$ python3 -q
>>> import numpy as np
>>> np.set_printoptions(suppress=True, linewidth=120)
>>> K = np.loadtxt("block4.csv", delimiter=",")
>>> K
array([[ 0.8147,  1.4855, -1.2452,  0.1083],
       [-0.0085, -0.2348, -1.6542,  0.8642],
       [-0.254 ,  1.7898,  1.1033, -2.9238],
       [ 0.9326,  0.6382,  0.3241, -0.8967],
       [-1.375 , -1.4727, -0.5863,  2.3683]])
>>> Y = np.c_[K[:, :2] @ np.array([[3, 0], [-1, -2]]), np.array([-2, -1, -2, 3, -2])]
>>> Y.round(4)
array([[ 0.9586, -2.971 , -2.    ],
       [ 0.2093,  0.4696, -1.    ],
       [-2.5518, -3.5796, -2.    ],
       [ 2.1596, -1.2764,  3.    ],
       [-2.6523,  2.9454, -2.    ]])
>>> np.round(np.linalg.norm(np.linalg.qr(K)[0].T @ Y, axis=0) ** 2 / ((Y ** 2).sum(axis=0) + 1e-12), 4)
array([1.    , 1.    , 0.9419])
>>> np.round(np.linalg.lstsq(K, Y[:, 0])[0], 4) + 0
array([ 3., -1.,  0.,  0.])
>>> np.linalg.matrix_rank(Y)
np.int64(3)
>>> np.linalg.matrix_rank(np.c_[K, Y])
np.int64(5)
>>> q, evecs = np.linalg.qr(K[:, :2])[0], np.linalg.qr(K[:, 2:])[0]
>>> sv = np.linalg.svd(q.T @ evecs, compute_uv=False)
>>> np.round(np.linalg.norm(q @ q.T - evecs @ evecs.T, 2), 4)
np.float64(0.9692)
>>> (sv > 0.9).sum()
np.int64(1)
>>> np.round(np.degrees(np.arccos(sv.clip(0, 1))), 4)
array([20.0839, 75.7472])
>>> Y = np.array([[-2, -2, -2], [2, 3, 3], [2, 0, 1], [0, 1, 2]])
>>> np.linalg.matrix_rank(np.vstack([K, Y.T]))
np.int64(4)
>>> J = np.array([[-5, 0, 0, 0, 0, 0, 0, 0],
...     [5, -2, 0, 0, 0, 0, 0, 0],
...     [8, -8, -5, 0, 0, 0, 0, 0],
...     [-2, 8, -2, 9, 0, 0, 0, 0],
...     [0, -9, -3, -8, -1, 0, 0, 0],
...     [8, 5, 8, 2, 6, 7, 0, 0],
...     [5, -6, 4, -3, 8, -5, 3, 0],
...     [-1, -1, 0, 2, 9, -6, 6, 0]])
>>> # looks like rank 7
>>> np.argsort(-np.linalg.norm(J, axis=0).round(6), kind="stable")[:3]
array([1, 0, 4])
>>> np.linalg.matrix_rank(J, rtol=0.1)
np.int64(5)
>>> np.linalg.matrix_rank(J - J[0, 0] * np.eye(8))
np.int64(7)
>>> np.prod(np.diag(J)), np.round(np.linalg.det(J), 4)
(np.int64(0), np.float64(0.0))
>>> m1 = np.loadtxt("dump.csv", delimiter=",")
>>> m1.round(4)
array([[ 1.    ,  0.    ,  0.    ,  0.    ,  0.    ,  0.    ],
       [ 0.    ,  1.    ,  0.    ,  0.    ,  0.    ,  0.    ],
       [ 0.    ,  0.    ,  0.309 , -0.9511,  0.    ,  0.    ],
       [ 0.    ,  0.    ,  0.9511,  0.309 ,  0.    ,  0.    ],
       [ 0.    ,  0.    ,  0.    ,  0.    ,  1.    ,  0.    ],
       [ 0.    ,  0.    ,  0.    ,  0.    ,  0.    ,  1.    ]])
>>> # orthonormal columns
>>> gram = m1.T @ m1
>>> np.trace(gram), (m1 ** 2).sum()
(np.float64(6.0), np.float64(6.0))
>>> (m1 @ m1.T).shape
(6, 6)
>>> np.round(np.diag(gram), 4)
array([1., 1., 1., 1., 1., 1.])
>>> gram.round(4) + 0
array([[1., 0., 0., 0., 0., 0.],
       [0., 1., 0., 0., 0., 0.],
       [0., 0., 1., 0., 0., 0.],
       [0., 0., 0., 1., 0., 0.],
       [0., 0., 0., 0., 1., 0.],
       [0., 0., 0., 0., 0., 1.]])
